% python3 -q
>>> import numpy as np
>>> from numpy import linalg as LA
>>> np.set_printoptions(suppress=True, linewidth=140)
>>> rng = np.random.default_rng(48759)
>>> feats = np.triu(rng.random((5, 5)) < 0.5, 1).astype(int)
>>> feats = feats + feats.T
>>> feats
array([[0, 1, 1, 1, 0],
       [1, 0, 0, 1, 1],
       [1, 0, 0, 0, 0],
       [1, 1, 0, 0, 0],
       [0, 1, 0, 0, 0]])
>>> # null space of dimension 1
>>> w, evecs = LA.eigh(feats)
>>> x = np.array([1, 0, 2, 1, 0])
>>> x @ feats @ x / (x @ x), round(float(w[0]), 2), round(float(w[-1]), 2)
(np.float64(1.0), -1.62, 2.3)
>>> np.abs(feats).sum(axis=1).max(), round(float(np.abs(w).max()), 2)
(np.int64(3), 2.3)
>>> x = np.array([0, 2, -3, -2, -3])
>>> a = np.maximum(feats @ x, 0)
>>> np.maximum(feats @ (3 * x), 0)
array([0, 0, 0, 6, 6])
>>> feats.T @ a
array([2, 4, 0, 0, 0])
>>> np.round(np.tanh(feats @ x), 2)
array([-1.  , -1.  ,  0.  ,  0.96,  0.96])
>>> np.flatnonzero(a > 1e-9)
array([3, 4])
>>> feats * (a > 1e-9)[:, None]
array([[0, 0, 0, 0, 0],
       [0, 0, 0, 0, 0],
       [0, 0, 0, 0, 0],
       [1, 1, 0, 0, 0],
       [0, 1, 0, 0, 0]])
>>> a
array([0, 0, 0, 2, 2])
>>> np.maximum(feats @ x, 0) - np.maximum(-feats @ x, 0)
array([-3, -5,  0,  2,  2])
>>> Y = np.array([[3, -1], [-3, 1], [2, -1], [-3, 3], [1, -2]])
>>> np.einsum("ij->j", feats)
array([3, 3, 1, 2, 1])
>>> feats @ Y
array([[-4,  3],
       [ 1,  0],
       [ 3, -1],
       [ 0,  0],
       [-3,  1]])
>>> np.einsum("ik,kj->ij", feats, Y)
array([[-4,  3],
       [ 1,  0],
       [ 3, -1],
       [ 0,  0],
       [-3,  1]])
>>> F = np.load("m.npy")
>>> F
array([[-1.1 , -0.9 ,  0.5 , -0.1 ,  0.1 ,  1.2 ],
       [-0.4 ,  0.2 ,  0.6 , -0.3 , -1.2 , -0.1 ],
       [-0.49,  0.23,  0.64, -0.27, -1.22, -0.08]])
>>> U, sv, VT = LA.svd(F)
>>> sv.round(2)
array([2.17, 1.84, 0.06])
>>> Y = U[:, :2] @ np.diag(sv[:2]) @ VT[:2]
>>> np.round(LA.norm(F - Y) / LA.norm(F), 2)
np.float64(0.02)
>>> Y.round(2)
array([[-1.1 , -0.9 ,  0.5 , -0.1 ,  0.1 ,  1.2 ],
       [-0.42,  0.22,  0.6 , -0.28, -1.19, -0.1 ],
       [-0.47,  0.21,  0.64, -0.29, -1.23, -0.08]])
>>> np.round(np.abs(F - Y).max(), 2)
np.float64(0.02)
>>> np.abs(np.diag(LA.qr(Y)[1])) > 1e-9
array([ True,  True, False])
>>> np.allclose(Y[:-1].T @ LA.lstsq(Y[:-1].T, Y[-1])[0], Y[-1])
True
>>> np.round(Y @ LA.pinv(Y) @ Y, 2)
array([[-1.1 , -0.9 ,  0.5 , -0.1 ,  0.1 ,  1.2 ],
       [-0.42,  0.22,  0.6 , -0.28, -1.19, -0.1 ],
       [-0.47,  0.21,  0.64, -0.29, -1.23, -0.08]])
>>> np.unique(Y.round(6), axis=0).shape
(3, 6)
>>> x = np.array([3, 3, 1, 0, 3, 1])
>>> np.round(F @ (2 * x), 2)
array([-8.  , -7.4 , -7.76])
>>> np.sign((F @ x).round(6))
array([-1., -1., -1.])
>>> np.round(F * x, 2)
array([[-3.3 , -2.7 ,  0.5 , -0.  ,  0.3 ,  1.2 ],
       [-1.2 ,  0.6 ,  0.6 , -0.  , -3.6 , -0.1 ],
       [-1.47,  0.69,  0.64, -0.  , -3.66, -0.08]])
>>> np.round(F @ np.ones(6), 2)
array([-0.3 , -1.2 , -1.19])
>>> np.round((F * x).sum(axis=1), 2)
array([-4.  , -3.7 , -3.88])
>>> blk = np.stack([F, 3 * F, F[::-1]])
>>> LA.matrix_rank(blk)
array([3, 3, 3])
>>> np.round(blk.sum(axis=0), 2)
array([[-4.89, -3.37,  2.64, -0.67, -0.82,  4.72],
       [-2.  ,  1.  ,  3.  , -1.5 , -6.  , -0.5 ],
       [-3.06,  0.02,  3.06, -1.18, -4.78,  0.88]])
>>> LA.matrix_rank(blk.reshape(3, -1))
np.int64(2)
>>> blk.shape
(3, 3, 6)
>>> Y = F / LA.norm(F, axis=1, keepdims=True)
>>> C2 = Y @ Y.T
>>> (np.abs(C2) > 0.9).astype(int)
array([[1, 0, 0],
       [0, 1, 1],
       [0, 1, 1]])
>>> np.argwhere(np.triu(np.abs(C2) > 0.95, 1))
array([[1, 2]])
>>> round(float(np.degrees(np.arccos(np.clip(C2[2, 1], -1, 1)))), 2)
3.68
>>> C2.round(2)
array([[1.  , 0.13, 0.16],
       [0.13, 1.  , 1.  ],
       [0.16, 1.  , 1.  ]])
>>> m1 = 4 * np.eye(6) + np.ones((6, 6))
>>> m1
array([[5., 1., 1., 1., 1., 1.],
       [1., 5., 1., 1., 1., 1.],
       [1., 1., 5., 1., 1., 1.],
       [1., 1., 1., 5., 1., 1.],
       [1., 1., 1., 1., 5., 1.],
       [1., 1., 1., 1., 1., 5.]])
>>> # equal to its transpose
>>> def softmax(z):
...     e = np.exp(z - z.max(axis=-1, keepdims=True))
...     return e / e.sum(axis=-1, keepdims=True)
... 
>>> np.round(softmax(m1[3]), 2)
array([0.02, 0.02, 0.02, 0.92, 0.02, 0.02])
>>> S = m1 @ m1.T / np.sqrt(6)
>>> np.round(softmax(S), 2) + 0
array([[0.99, 0.  , 0.  , 0.  , 0.  , 0.  ],
       [0.  , 0.99, 0.  , 0.  , 0.  , 0.  ],
       [0.  , 0.  , 0.99, 0.  , 0.  , 0.  ],
       [0.  , 0.  , 0.  , 0.99, 0.  , 0.  ],
       [0.  , 0.  , 0.  , 0.  , 0.99, 0.  ],
       [0.  , 0.  , 0.  , 0.  , 0.  , 0.99]])
>>> f = np.array([2, 0, -1, 9, 6, 6])
>>> Y = m1 + np.outer(f, np.eye(6)[1])
>>> round(LA.det(Y) / LA.det(m1), 2), np.round(1 + LA.solve(m1, f)[1], 2)
(np.float64(0.45), np.float64(0.45))
>>> data = np.tanh(np.array([[-0.7, 0.1],
...     [-0.6, -0.9],
...     [0.7, 0.8],
...     [2.0, -1.5],
...     [0.3, -0.4],
...     [-0.8, 0.8],
...     [0.3, -0.3],
...     [-0.8, 0.2],
...     [-0.8, -0.6],
...     [-0.4, -0.7],
...     [-0.4, 0.2],
...     [-0.4, -1.0],
...     [2.1, 1.3],
...     [-1.5, 0.4],
...     [0.6, 1.0],
...     [-0.5, 0.5],
...     [-0.5, 0.6],
...     [-0.1, -0.3],
...     [0.1, -1.7],
...     [-0.5, 0.7],
...     [0.8, 0.9],
...     [0.7, -0.1],
...     [1.5, -0.5],
...     [-1.1, 0.2],
...     [0.4, 0.0],
...     [0.0, 1.2],
...     [-0.1, 0.4]]) @ np.array([[-0.6, -0.7, -2.1], [-0.8, 2.2, -1.2]]))
>>> data.round(2) + 0
array([[ 0.33,  0.61,  0.87],
       [ 0.79, -0.92,  0.98],
       [-0.79,  0.85, -0.98],
       [ 0.  , -1.  , -0.98],
       [ 0.14, -0.8 , -0.15],
       [-0.16,  0.98,  0.62],
       [ 0.06, -0.7 , -0.26],
       [ 0.31,  0.76,  0.89],
       [ 0.74, -0.64,  0.98],
       [ 0.66, -0.85,  0.93],
       [ 0.08,  0.62,  0.54],
       [ 0.78, -0.96,  0.97],
       [-0.98,  0.88, -1.  ],
       [ 0.52,  0.96,  0.99],
       [-0.82,  0.94, -0.99],
       [-0.1 ,  0.9 ,  0.42],
       [-0.18,  0.93,  0.32],
       [ 0.29, -0.53,  0.52],
       [ 0.86, -1.  ,  0.95],
       [-0.25,  0.96,  0.21],
       [-0.83,  0.89, -0.99],
       [-0.33, -0.61, -0.87],
       [-0.46, -0.97, -0.99],
       [ 0.46,  0.84,  0.97],
       [-0.24, -0.27, -0.69],
       [-0.74,  0.99, -0.89],
       [-0.25,  0.74, -0.26]])
>>> w, evecs = LA.eigh(m1)
>>> x = np.array([1, -1, -1, -2, 0, -1])
>>> np.round(evecs * np.sqrt(w) @ evecs.T, 2)
array([[2.19, 0.19, 0.19, 0.19, 0.19, 0.19],
       [0.19, 2.19, 0.19, 0.19, 0.19, 0.19],
       [0.19, 0.19, 2.19, 0.19, 0.19, 0.19],
       [0.19, 0.19, 0.19, 2.19, 0.19, 0.19],
       [0.19, 0.19, 0.19, 0.19, 2.19, 0.19],
       [0.19, 0.19, 0.19, 0.19, 0.19, 2.19]])
>>> np.round(evecs * np.maximum(w, 0) @ evecs.T, 2)
array([[5., 1., 1., 1., 1., 1.],
       [1., 5., 1., 1., 1., 1.],
       [1., 1., 5., 1., 1., 1.],
       [1., 1., 1., 5., 1., 1.],
       [1., 1., 1., 1., 5., 1.],
       [1., 1., 1., 1., 1., 5.]])
>>> J = np.maximum(np.array([[2, 1],
...     [3, 0],
...     [0, 3],
...     [2, 1],
...     [1, 0],
...     [2, 0],
...     [0, 2],
...     [0, 0],
...     [2, 0],
...     [2, 1],
...     [0, 2],
...     [0, 0],
...     [1, 3],
...     [2, 3],
...     [1, 0]]) @ np.array([[-2, 2, -2], [-1, 0, -2]]) + np.array([0, -2, 1]), 0)
>>> J
array([[0, 2, 0],
       [0, 4, 0],
       [0, 0, 0],
       [0, 2, 0],
       [0, 0, 0],
       [0, 2, 0],
       [0, 0, 0],
       [0, 0, 1],
       [0, 2, 0],
       [0, 2, 0],
       [0, 0, 0],
       [0, 0, 1],
       [0, 0, 0],
       [0, 2, 0],
       [0, 0, 0]])
>>> np.round(J @ LA.pinv(J) @ J, 2)
array([[0., 2., 0.],
       [0., 4., 0.],
       [0., 0., 0.],
       [0., 2., 0.],
       [0., 0., 0.],
       [0., 2., 0.],
       [0., 0., 0.],
       [0., 0., 1.],
       [0., 2., 0.],
       [0., 2., 0.],
       [0., 0., 0.],
       [0., 0., 1.],
       [0., 0., 0.],
       [0., 2., 0.],
       [0., 0., 0.]])
>>> np.round(np.trace(LA.pinv(J) @ J), 2)
np.float64(2.0)
>>> np.abs(np.diag(LA.qr(J)[1])) > 1e-9
array([False,  True,  True])
>>> LA.lstsq(J[:-1].T, J[-1])[2]
np.int32(2)
>>> np.unique(J.round(6), axis=0).shape
(4, 3)
